$ python -q
>>> import numpy as np
>>> np.set_printoptions(precision=2, suppress=True, linewidth=200)
>>> rng = np.random.default_rng(8)
>>> M = np.eye(6, dtype=int)[rng.permutation(6)] * np.array([0, 5, 2, -5, -5, 1])
>>> print(M)
[[ 0  0  0  0  0  0]
 [ 0  0  0 -5  0  0]
 [ 0  0  0  0  0  1]
 [ 0  5  0  0  0  0]
 [ 0  0  2  0  0  0]
 [ 0  0  0  0 -5  0]]
>>> U, sv, Vt = np.linalg.svd(M)
>>> print(np.argmax(sv[:-1] / (sv[1:] + 1e-6)) + 1)
5
>>> Y = U[:, :5] @ np.diag(sv[:5]) @ Vt[:5]
>>> print(round(float(np.linalg.norm(M - Y) / np.linalg.norm(M)), 2))
0.0
>>> print(np.abs(M - Y).max())
0.0
>>> print(np.linalg.matrix_rank(Y))
5
>>> r = np.linalg.matrix_rank(M)
>>> print(r)
5
>>> N = np.linalg.svd(M)[2][r:].T
>>> print(np.linalg.matrix_rank(M.T @ M), np.linalg.matrix_rank(M @ M.T))
5 5
>>> print(M @ N)
[[0.]
 [0.]
 [0.]
 [0.]
 [0.]
 [0.]]
>>> print([int(np.linalg.matrix_rank(M[:i])) for i in range(1, len(M) + 1)])
[0, 1, 2, 3, 4, 5]
>>> print(np.linalg.matrix_power(M, 4))
[[  0   0   0   0   0   0]
 [  0 625   0   0   0   0]
 [  0   0   0   0   0 -10]
 [  0   0   0 625   0   0]
 [  0   0 -20   0   0   0]
 [  0   0   0   0  50   0]]
>>> print((M + M.T) / 2)
[[ 0.   0.   0.   0.   0.   0. ]
 [ 0.   0.   0.   0.   0.   0. ]
 [ 0.   0.   0.   0.   1.   0.5]
 [ 0.   0.   0.   0.   0.   0. ]
 [ 0.   0.   1.   0.   0.  -2.5]
 [ 0.   0.   0.5  0.  -2.5  0. ]]
>>> print(M @ M)
[[  0   0   0   0   0   0]
 [  0 -25   0   0   0   0]
 [  0   0   0   0  -5   0]
 [  0   0   0 -25   0   0]
 [  0   0   0   0   0   2]
 [  0   0 -10   0   0   0]]
>>> print((M - M.T) / 2)
[[ 0.   0.   0.   0.   0.   0. ]
 [ 0.   0.   0.  -5.   0.   0. ]
 [ 0.   0.   0.   0.  -1.   0.5]
 [ 0.   5.   0.   0.   0.   0. ]
 [ 0.   0.   1.   0.   0.   2.5]
 [ 0.   0.  -0.5  0.  -2.5  0. ]]
>>> np.linalg.determinant(M)
Traceback (most recent call last):
  File "<python-input-21>", line 1, in <module>
    np.linalg.determinant(M)
    ^^^^^^^^^^^^^^^^^^^^^
AttributeError: module 'numpy.linalg' has no attribute 'determinant'
>>> print(np.allclose(M, M.T))
False
